In [1]: import numpy as np

In [2]: np.set_printoptions(precision=2, suppress=True, linewidth=100, floatmode="fixed")

In [3]: E = np.array([[-2, 2, 2], [2, 9, 2], [2, -2, 6]])

In [4]: P = np.triu(np.array([[1, 5, 5], [1, 4, 0], [3, 5, 2]]), 1) + np.eye(3)

In [5]: out = P @ E @ np.linalg.inv(P)

In [6]: np.linalg.matrix_rank(out)
Out[6]: np.int64(3)

In [7]: np.poly(out)
Out[7]: array([  1.00, -13.00,  20.00, 176.00])

In [8]: round(np.linalg.det(out), 2)
Out[8]: np.float64(-176.0)

In [9]: u, r1 = E[0], E[2]

In [10]: print(u @ u)
12

In [11]: u @ r1
Out[11]: np.int64(4)

In [12]: pr = (u @ r1) / (u @ u) * u

In [13]: pr
Out[13]: array([-0.67,  0.67,  0.67])

In [14]: np.outer(u, r1)
Out[14]: 
array([[ -4,   4, -12],
       [  4,  -4,  12],
       [  4,  -4,  12]])

In [15]: np.linalg.matrix_rank(np.outer(u, r1))
Out[15]: np.int64(1)

In [16]: np.round(np.linalg.norm(u + r1) ** 2 + np.linalg.norm(u - r1) ** 2, 2)
Out[16]: np.float64(112.0)

In [17]: (r1 - pr) @ u
Out[17]: np.float64(0.0)

In [18]: print(r1 - pr)
[ 2.67 -2.67  5.33]

In [19]: np.linalg.matrix_power(E, 3)
Out[19]: 
array([[  20,   90,  116],
       [ 194,  697,  402],
       [  12, -298,  172]])

In [20]: round(float(np.linalg.det(E)), 2)
Out[20]: -176.0

In [21]: print(np.trace(E))
13

In [22]: np.allclose(E, E.T)
Out[22]: False

In [23]: (E + E.T) / 2
Out[23]: 
array([[-2.00,  2.00,  2.00],
       [ 2.00,  9.00,  0.00],
       [ 2.00,  0.00,  6.00]])

In [24]: u = np.array([-4, -2, -2])

In [25]: out = E + np.outer(u, np.eye(3)[0])

In [26]: print(round(np.linalg.det(out) / np.linalg.det(E), 2), np.round(1 + np.linalg.solve(E, u)[0], 2))
1.98 1.98

In [27]: M = np.array([[0, 0, 0, 0, 0, 0, 0],
    ...:     [0, -1, 0, 0, 0, 0, 0],
    ...:     [2, 0, 0, 0, 0, 0, 0],
    ...:     [0, 0, 0, 0, 1, 0, 0],
    ...:     [0, 0, 0, 0, 0, 0, 1],
    ...:     [0, 0, 0, 0, 0, 0, 0],
    ...:     [0, 0, 0, -2, 0, 0, 0]])

In [28]: M
Out[28]: 
array([[ 0,  0,  0,  0,  0,  0,  0],
       [ 0, -1,  0,  0,  0,  0,  0],
       [ 2,  0,  0,  0,  0,  0,  0],
       [ 0,  0,  0,  0,  1,  0,  0],
       [ 0,  0,  0,  0,  0,  0,  1],
       [ 0,  0,  0,  0,  0,  0,  0],
       [ 0,  0,  0, -2,  0,  0,  0]])

In [29]: np.allclose(M, M.T)
Out[29]: False

In [30]: print(np.linalg.matrix_power(M, 4))
[[ 0  0  0  0  0  0  0]
 [ 0  1  0  0  0  0  0]
 [ 0  0  0  0  0  0  0]
 [ 0  0  0  0 -2  0  0]
 [ 0  0  0  0  0  0 -2]
 [ 0  0  0  0  0  0  0]
 [ 0  0  0  4  0  0  0]]
